% ipython --no-banner

In [1]: import numpy as np

In [2]: np.set_printoptions(precision=4, suppress=True, linewidth=160, legacy="1.25")

In [3]: M = np.array([[-5.0, -3.0, -4.0, -3.0],
   ...:     [0.0, -1.0, 0.0, 0.0],
   ...:     [-10.0, 3.0, -3.0, -5.0],
   ...:     [14.0, 3.0, 8.0, 8.0]])

In [4]: left, sigma, vt = np.linalg.svd(M, full_matrices=False)

In [5]: np.abs(left[:, 0]).round(6).argmax()
Out[5]: 3

In [6]: sigma / sigma[0]
Out[6]: array([1.    , 0.244 , 0.0197, 0.0049])

In [7]: left, sigma, vt = np.linalg.svd(M)

In [8]: np.argmax(sigma[:-1] / (sigma[1:] + 1e-6)) + 1
Out[8]: 2

In [9]: B = left[:, :2] @ np.diag(sigma[:2]) @ vt[:2]

In [10]: print(np.round(np.linalg.norm(M - B) / np.linalg.norm(M), 4))
0.0197

In [11]: vals, evecs = np.linalg.eig(M)

In [12]: np.round(M @ evecs[:, 0] - vals[0] * evecs[:, 0], 4) + 0
Out[12]: array([0., 0., 0., 0.])

In [13]: print(np.sort(np.linalg.eigvals(np.linalg.inv(M))))
[-1.     -0.3333  0.5     1.    ]

In [14]: vals
Out[14]: array([-3.,  1.,  2., -1.])

In [15]: np.sort(np.linalg.eigvals(M @ M))
Out[15]: array([1., 1., 4., 9.])

In [16]: E = np.load("data.npy")

In [17]: E
Out[17]: 
array([[ 0.9496, -4.1849, -3.7812, -2.8328, -4.9621,  1.0357, -3.3592,  2.0043, -2.9142, -1.3155],
       [-0.0892, -2.4825, -5.0152, -1.8389, -3.3124,  0.2875, -3.4892, -1.0604, -0.3972,  0.8191],
       [-2.2386, -1.133 ,  1.4431, -3.1771,  3.3764, -1.7303, -4.3214,  2.0123,  1.9846,  0.9642],
       [-1.0037, -5.7293, -2.941 , -2.4564, -3.3896, -0.7047, -2.3838,  0.2379,  0.6482, -1.3403],
       [-3.1428, -0.1568,  2.4706, -1.9322,  2.2459, -0.8402, -3.6481,  1.7925,  4.6979,  0.6524],
       [-3.1379,  2.0332,  1.295 , -2.1766,  0.0468, -1.2444, -7.7301,  1.9462,  2.5818, -0.5214],
       [-0.1453, -3.2282, -5.3121, -0.5647, -2.8935,  1.2697, -3.9314,  1.4537,  0.3983, -3.166 ],
       [ 0.5412, -6.337 , -3.5451, -1.6043, -3.663 ,  0.2808, -2.549 ,  3.3851, -0.002 , -0.4683],
       [-1.7605, -0.3119,  1.6112, -0.3657,  1.606 , -1.0285, -4.151 ,  1.5187,  1.9887, -0.3601],
       [ 0.0287, -4.6948, -5.9566, -1.381 , -2.8042, -0.1418, -2.831 ,  1.3076, -0.1492, -1.4244],
       [-0.6433, -0.8362,  1.9743, -2.1698,  3.3321, -1.5262, -3.5986,  3.0936,  2.5929,  0.3535],
       [-1.9852, -0.1781,  2.0971, -2.8875,  4.0181,  0.157 , -5.9259,  4.2524,  2.3249,  1.9623],
       [-0.9103,  1.1321,  1.8237, -1.2366,  2.1967, -2.4101, -4.7793,  2.7346,  3.9836,  1.1001],
       [-0.9465, -4.6418, -4.6263, -1.4049, -3.7084,  2.4305, -2.2449,  1.3514, -0.9405, -2.8425],
       [-1.7122, -4.6396, -2.792 , -1.0777, -3.1771, -0.1706, -2.7267,  1.8344, -2.1816, -2.0244],
       [-3.3819,  0.7296,  0.0799, -2.8665,  3.6455, -0.1865, -4.7853,  2.0754,  3.9763,  0.6235],
       [ 0.3858, -6.1393, -3.9315, -2.3576, -1.4757,  0.5905, -2.4509,  0.3491,  0.4709, -2.3473],
       [ 0.4279, -4.1697, -2.7341, -1.7835, -4.298 ,  0.1955, -3.1417,  0.9533,  0.8729, -3.417 ],
       [ 0.3483, -4.3496, -4.7366, -0.2804, -3.5044,  0.6398, -2.6487,  0.4025, -2.3109, -1.5486],
       [-1.9055,  0.9238,  1.4682, -1.9661,  1.1763, -0.5525, -5.4526,  1.8533,  1.1927,  0.9838],
       [-1.0443,  2.4862,  2.0623, -2.7741,  1.6019, -3.1259, -5.5696,  1.8567,  3.1517,  0.1716],
       [-2.4957,  0.5916,  0.4368, -2.4788,  1.3025,  0.1505, -2.2303,  1.8758,  3.3954, -0.7423],
       [-4.316 ,  0.1956,  1.0743, -1.9131,  2.5737,  0.5414, -2.7169,  4.6415,  3.1452,  0.5391],
       [-0.1803, -4.5391, -4.2716, -1.5856, -2.6766,  0.4883, -3.4849,  0.4899, -1.27  , -2.7515],
       [ 0.5809,  2.0412, -0.5491, -3.2436,  4.231 ,  0.3856, -3.7335,  3.2231,  2.4198,  1.7769],
       [-2.2572, -0.0535,  0.9699, -1.7087,  2.7405, -2.7792, -5.2777,  4.3629,  0.921 ,  3.4675],
       [ 0.9152, -0.4851,  0.5069, -3.6329,  3.2621,  0.3748, -5.2257,  1.2658,  1.6271,  0.0159],
       [ 0.7521, -4.8808, -3.7702, -1.16  , -2.4316, -1.1127, -3.2027,  0.2509, -1.0734, -2.8488],
       [-0.4832, -4.3632, -4.1771, -2.2715, -4.013 , -0.189 , -3.4704,  1.7817, -0.2269, -1.1187],
       [-3.429 , -0.8583,  2.1261, -0.992 ,  2.7553, -0.9856, -3.8052,  2.6969,  2.3315,  1.2271],
       [-0.8694, -6.7209, -3.7684, -3.2899, -2.0506, -1.3954, -4.6287,  1.8496, -1.1169, -2.2887],
       [-0.8267, -3.4059, -3.2131, -4.1284, -3.1531, -0.1181, -2.7957, -0.8832, -0.1719, -1.7773],
       [-1.2398, -2.7536, -4.5628,  0.0134, -2.7456,  0.8805, -4.733 , -0.2565, -1.9625, -2.6787],
       [ 1.1989, -4.9223, -4.7176, -2.2277, -3.9658, -0.4504, -4.179 ,  0.6904, -1.09  , -0.741 ],
       [-1.2377, -0.8879, -0.6588, -1.0941,  2.2677, -1.0927, -3.2905,  1.584 ,  2.4913,  1.2489],
       [-3.9002,  1.2308,  1.3592, -2.975 ,  2.733 , -0.8056, -5.5512,  2.9007,  1.5821,  1.2364],
       [-2.4737,  1.1666,  0.0348, -1.8874,  2.7314, -0.0912, -4.2265,  2.758 ,  2.0823,  0.2252],
       [-2.0756, -2.2334, -4.5463, -0.7791, -1.5728,  1.4002, -2.312 ,  1.1216,  0.3628, -3.183 ]])

In [18]: D = np.linalg.norm(E[:, None] - E[None], axis=-1)

In [19]: D[:5, :5]
Out[19]: 
array([[ 0.    ,  5.4836, 12.4175,  5.4141, 13.7945],
       [ 5.4836,  0.    , 10.7043,  5.071 , 11.7089],
       [12.4175, 10.7043,  0.    , 10.1598,  3.7957],
       [ 5.4141,  5.071 , 10.1598,  0.    , 11.016 ],
       [13.7945, 11.7089,  3.7957, 11.016 ,  0.    ]])

In [20]: np.unravel_index(D.round(6).argmax(), D.shape)
Out[20]: (13, 20)

In [21]: print(np.flatnonzero(D[29] < D.mean() / 2))
[ 2  4  8 10 19 22 29 34 35 36]

In [22]: print(D.mean(axis=1).argmax())
24

In [23]: Xs = E - E.mean(axis=0)

In [24]: left, sigma, vt = np.linalg.svd(Xs, full_matrices=False)

In [25]: sigma ** 2 / (sigma ** 2).sum()
Out[25]: array([0.7504, 0.0502, 0.0459, 0.0372, 0.0341, 0.0215, 0.0197, 0.0187, 0.0143, 0.0081])

In [26]: vt[0] * np.sign(vt[0, np.abs(vt[0]).argmax()])
Out[26]: array([-0.1785,  0.4605,  0.4976, -0.0465,  0.5366, -0.1138, -0.1301,  0.1577,  0.3123,  0.257 ])

In [27]: np.abs(left[:, 0]).argmax()
Out[27]: 11

In [28]: np.abs(vt[-1])
Out[28]: array([0.0646, 0.3214, 0.2196, 0.2808, 0.098 , 0.5825, 0.4126, 0.255 , 0.2684, 0.3305])

In [29]: print(sigma)
[32.8279  8.4896  8.1195  7.3123  6.9968  5.5515  5.3124  5.179   4.528   3.4124]

In [30]: np.linalg.matrix_rank(Xs)
Out[30]: 10

In [31]: print(np.searchsorted(np.cumsum(sigma ** 2) / (sigma ** 2).sum(), 0.9) + 1)
5

In [32]: labels = E[:, 4] > np.median(E[:, 4])

In [33]: f = E[labels].mean(axis=0) - E[~labels].mean(axis=0)

In [34]: labels.astype(int)
Out[34]: array([0, 0, 1, 0, 1, 1, 0, 0, 1, 0, 1, 1, 1, 0, 0, 1, 0, 0, 0, 1, 1, 1, 1, 0, 1, 1, 1, 0, 0, 1, 0, 0, 0, 0, 1, 1, 1, 0])

In [35]: f
Out[35]: array([-1.7802,  4.8445,  5.2644, -0.4456,  5.6653, -1.1582, -1.3398,  1.6411,  3.2382,  2.7046])

In [36]: Xs = (E - E.mean(axis=0)) / E.std(axis=0)

In [37]: print(Xs.std(axis=0))
[1. 1. 1. 1. 1. 1. 1. 1. 1. 1.]

In [38]: np.argwhere(np.abs(Xs) > 2)
Out[38]: 
array([[ 0,  8],
       [ 1,  7],
       [ 5,  6],
       [13,  5],
       [20,  5],
       [22,  0],
       [22,  7],
       [25,  5],
       [25,  7],
       [25,  9],
       [31,  3],
       [31,  7],
       [32,  3]])

In [39]: beta = np.linalg.lstsq(np.delete(Xs, 6, axis=1), Xs[:, 6])[0]

In [40]: np.abs(beta).argmax()
Out[40]: 1
